$ ipython --no-banner

In [1]: import numpy as np

In [2]: import numpy.linalg as la

In [3]: np.set_printoptions(suppress=True, linewidth=140)

In [4]: tidy = lambda a: np.round(a, 2) + 0

In [5]: W0 = np.load("test7.npy")

In [6]: W0
Out[6]: 
array([[-0.41,  0.53, -0.18, -0.98,  1.2 , -1.55,  1.57,  2.68, -3.58],
       [-0.47,  1.12, -2.64, -0.92, -0.45, -1.68,  1.05,  1.1 , -2.53],
       [ 0.63, -0.91, -0.19, -0.54,  0.51,  1.27, -1.33,  0.19, -6.38],
       [ 2.28, -0.94,  0.23, -0.71, -0.45,  2.07, -1.66, -2.18, -7.13],
       [-1.29,  2.27,  1.75, -2.55, -7.41, -6.83,  0.99, -4.33, -2.46],
       [-0.06,  2.08,  1.86, -4.21, -6.53, -6.1 ,  3.32, -4.11, -4.11],
       [-0.87,  2.8 ,  2.18, -3.9 , -6.29, -7.12,  1.32, -4.18, -3.74],
       [ 1.58,  0.78,  1.01, -1.78, -1.01,  1.54, -1.74, -0.56, -6.36],
       [-0.85, -0.23, -1.44, -2.91,  1.42, -1.29,  2.02,  1.79, -3.25],
       [-0.6 ,  3.19,  2.46, -1.68, -5.92, -6.6 , -0.55, -3.99, -1.53],
       [-0.46, -0.94, -3.12,  0.27,  0.5 , -1.24,  0.97,  0.36, -3.46],
       [ 2.82, -2.05, -1.2 , -1.33,  0.18,  0.49,  0.04, -0.16, -5.32],
       [-1.51,  3.47,  2.68, -3.39, -6.76, -5.6 ,  2.06, -5.11, -3.3 ],
       [ 0.61,  0.85, -2.02, -2.  , -1.24,  3.2 , -1.32, -1.83, -5.6 ],
       [ 0.93,  0.26, -1.78,  0.98,  3.25, -1.92,  0.98,  4.28, -1.78],
       [-1.74,  2.97,  1.8 , -3.27, -7.49, -4.44,  0.63, -6.08, -2.94],
       [ 1.05, -0.68, -0.17, -1.45,  1.74,  4.95, -1.62, -2.13, -6.85],
       [ 1.33, -0.95,  1.45,  0.14,  1.58,  3.07, -0.5 , -1.4 , -7.86],
       [ 0.48,  1.52, -0.39,  0.  ,  0.44,  0.53, -2.2 , -0.48, -6.05],
       [-0.54,  1.82, -1.65,  0.34, -0.6 ,  0.92, -1.93, -0.71, -5.51],
       [-2.6 ,  3.9 ,  1.14, -4.37, -5.1 , -5.77,  1.49, -2.02, -3.85],
       [-0.95, -2.08, -0.54, -0.81,  0.68, -3.28,  0.7 ,  1.63, -1.79],
       [-0.93,  1.18, -0.82, -1.37,  1.1 , -3.07,  1.36,  3.24, -2.12],
       [-1.04,  2.42,  1.67, -2.69, -6.05, -5.5 ,  1.89, -4.31, -5.36],
       [ 1.18, -0.81, -0.93,  0.96,  2.23,  4.41, -0.01,  0.45, -7.39],
       [-0.1 , -1.01, -0.63,  0.35,  0.36, -1.78,  1.12,  2.17, -2.12],
       [-0.59, -1.91, -0.44, -0.19,  1.62, -0.04, -0.79,  1.78, -2.2 ],
       [-1.08,  2.31,  1.39, -4.09, -6.82, -4.95,  0.19, -2.54, -1.42],
       [ 0.92,  1.26,  0.71, -4.37, -7.33, -5.67, -0.43, -3.21, -3.09],
       [ 0.5 , -0.31,  0.76,  0.05, -0.1 , -2.76,  1.37,  2.86, -0.77],
       [-0.2 ,  1.81, -2.02, -0.41, -0.3 , -2.03,  1.81,  1.05, -3.39],
       [ 0.63, -1.59, -2.64, -2.14, -1.24,  1.68, -1.68, -0.98, -7.71],
       [ 2.88, -0.82, -1.28, -0.73,  2.79,  0.45,  1.67,  2.29, -1.69],
       [-1.29, -0.07, -1.05,  0.83,  0.32, -0.23,  0.89,  2.82, -3.79],
       [-1.76,  0.25, -1.06, -0.47,  1.8 , -0.73,  1.51,  2.23, -3.09],
       [ 0.05, -0.71, -2.15,  0.04,  0.75, -1.05,  0.4 ,  0.7 , -3.8 ],
       [-1.34,  3.24,  0.03, -3.86, -6.18, -5.85,  2.35, -5.86, -2.97]])

In [7]: x = np.array([-4, 2, 5, 0, -4, 3, 5, -2, -5])

In [8]: target = W0 @ x

In [9]: b, lr = np.zeros(9), 1 / la.norm(W0, 2) ** 2

In [10]: for i in range(60):
    ...:     b -= lr * W0.T @ (W0 @ b - target)
    ...:     if i % 10 == 0: print(i, round(la.norm(W0 @ b - target), 2))
    ...: 
0 67.02
10 39.33
20 31.28
30 25.4
40 20.96
50 17.57

In [11]: tidy(la.cond(W0))
Out[11]: np.float64(11.4)
